% python3 -q
>>> import numpy as np
>>> np.set_printoptions(precision=4, suppress=True, linewidth=120, legacy="1.25")
>>> def tidy(a):
...     return np.round(a, 4) + 0
... 
>>> feats = np.load("case16.npy")
>>> feats
array([[  0,   0,   1, -10,   1,  -3,   3],
       [  0,   0,  -8,  -8, -14,   9, -12],
       [ -1,   8,   0, -10,   2,  -8,  11],
       [ 10,   8,  10,   0,   7,   7,   0],
       [ -1,  14,  -2,  -7,   0,  -4,  -8],
       [  3,  -9,   8,  -7,   4,   0,   8],
       [ -3,  12, -11,   0,   8,  -8,   0]])
>>> feats @ feats
array([[-120,    5, -159,    4,  -56, -106,  -21],
       [   5, -549,  152,  115, -132,  160,   96],
       [-159,  152, -354,  -12, -127,  -91, -179],
       [   4,  115,  -12, -362,  -54,  -66,   44],
       [ -56, -132, -127,  -54, -330,  160, -225],
       [-106,  160,  -91,  -66,  160, -283,  173],
       [ -21,   96, -179,   44, -225,  173, -402]])
>>> np.linalg.matrix_power(feats, 4)
array([[  54535,  -38637,   96595,    9651,   32282,   45130,   34341],
       [ -38637,  389995, -154411, -105777,   94234, -159584,  -56169],
       [  96595, -154411,  230296,   30424,  102071,   48646,  165559],
       [   9651, -105777,   30424,  153637,    3028,   60610,  -19780],
       [  32282,   94234,  102071,    3028,  224730, -137068,  201241],
       [  45130, -159584,   48646,   60610, -137068,  185091, -123534],
       [  34341,  -56169,  165559,  -19780,  201241, -123534,  285792]])
>>> tidy(np.abs(np.linalg.eigvals(feats)).max())
28.0887
>>> np.trace(feats)
0
>>> np.allclose(feats, feats.T)
False
>>> u = np.array([-7, -7, 5, 8, 1, -7, 0, 0, 2])
>>> rng = np.random.default_rng(462)
>>> m1 = np.outer(rng.normal(size=24), u) + 0.02 * rng.normal(size=(24, 9))
>>> tidy(m1)
array([[  0.215 ,   0.2029,  -0.1699,  -0.2173,   0.0041,   0.2079,   0.0288,  -0.0142,  -0.0559],
       [  4.0225,   4.0324,  -2.8694,  -4.6159,  -0.5661,   4.0227,   0.015 ,   0.0002,  -1.1968],
       [ -1.7755,  -1.7632,   1.2502,   2.0552,   0.2858,  -1.7592,  -0.022 ,  -0.0066,   0.4356],
       [ 15.7181,  15.7253, -11.2406, -17.9647,  -2.2119,  15.703 ,  -0.0005,  -0.0146,  -4.4633],
       [  1.8452,   1.8439,  -1.321 ,  -2.105 ,  -0.2295,   1.7979,   0.0501,   0.0017,  -0.5184],
       [ -5.2753,  -5.3053,   3.7977,   6.0427,   0.7634,  -5.306 ,   0.0256,   0.0083,   1.5262],
       [  8.8541,   8.8765,  -6.352 , -10.1584,  -1.2499,   8.8577,   0.0011,   0.0114,  -2.5326],
       [ 10.7508,  10.7491,  -7.6557, -12.2926,  -1.5408,  10.7242,   0.0101,   0.0232,  -3.0812],
       [ -9.37  ,  -9.382 ,   6.6919,  10.7674,   1.3333,  -9.3889,  -0.0367,   0.0148,   2.7218],
       [  1.1462,   1.1539,  -0.8139,  -1.3275,  -0.1641,   1.1395,  -0.0104,   0.0037,  -0.3271],
       [  1.483 ,   1.4449,  -1.0236,  -1.6821,  -0.227 ,   1.5023,  -0.0574,  -0.0096,  -0.4187],
       [  5.7649,   5.7353,  -4.1084,  -6.5364,  -0.8306,   5.7232,  -0.0019,  -0.01  ,  -1.6489],
       [  7.6289,   7.6684,  -5.4457,  -8.7523,  -1.0893,   7.6959,  -0.0095,  -0.001 ,  -2.1952],
       [  6.4794,   6.507 ,  -4.6312,  -7.4248,  -0.9089,   6.4771,  -0.0213,  -0.0477,  -1.8646],
       [ -3.9847,  -3.9848,   2.84  ,   4.5253,   0.6081,  -3.9772,   0.0206,  -0.0122,   1.1164],
       [ -3.0305,  -3.0514,   2.1513,   3.5096,   0.4985,  -3.0555,   0.0332,  -0.023 ,   0.8759],
       [ -4.4785,  -4.4604,   3.1983,   5.1533,   0.6213,  -4.4638,   0.0257,   0.028 ,   1.2945],
       [ -1.5831,  -1.5904,   1.1253,   1.8114,   0.2304,  -1.5766,   0.0224,  -0.0182,   0.4849],
       [ -5.5325,  -5.5325,   3.9583,   6.3268,   0.7521,  -5.511 ,  -0.0089,   0.0316,   1.5782],
       [  5.3342,   5.3378,  -3.8181,  -6.0945,  -0.757 ,   5.3373,   0.0127,   0.0047,  -1.5289],
       [ -0.8641,  -0.85  ,   0.5843,   0.9641,   0.1486,  -0.8405,   0.0056,  -0.0093,   0.2338],
       [ -5.9916,  -6.0096,   4.3033,   6.8897,   0.821 ,  -6.0077,   0.0023,   0.0159,   1.7269],
       [  8.5669,   8.5568,  -6.1007,  -9.7936,  -1.248 ,   8.5595,  -0.0031,   0.0235,  -2.4499],
       [ -1.4758,  -1.4626,   1.0411,   1.7194,   0.2176,  -1.4879,  -0.0108,  -0.0219,   0.4267]])
>>> u = np.array([3, -5])
>>> tidy(np.convolve(m1[13], u))
array([ 19.4381, -12.8757, -46.4287,   0.8815,  34.3974,  23.9758, -32.4491,  -0.0368,  -5.3553,   9.323 ])
>>> tidy(np.cross(m1[13, :3], m1[2, :3]))
array([-0.0307,  0.1221,  0.1286])
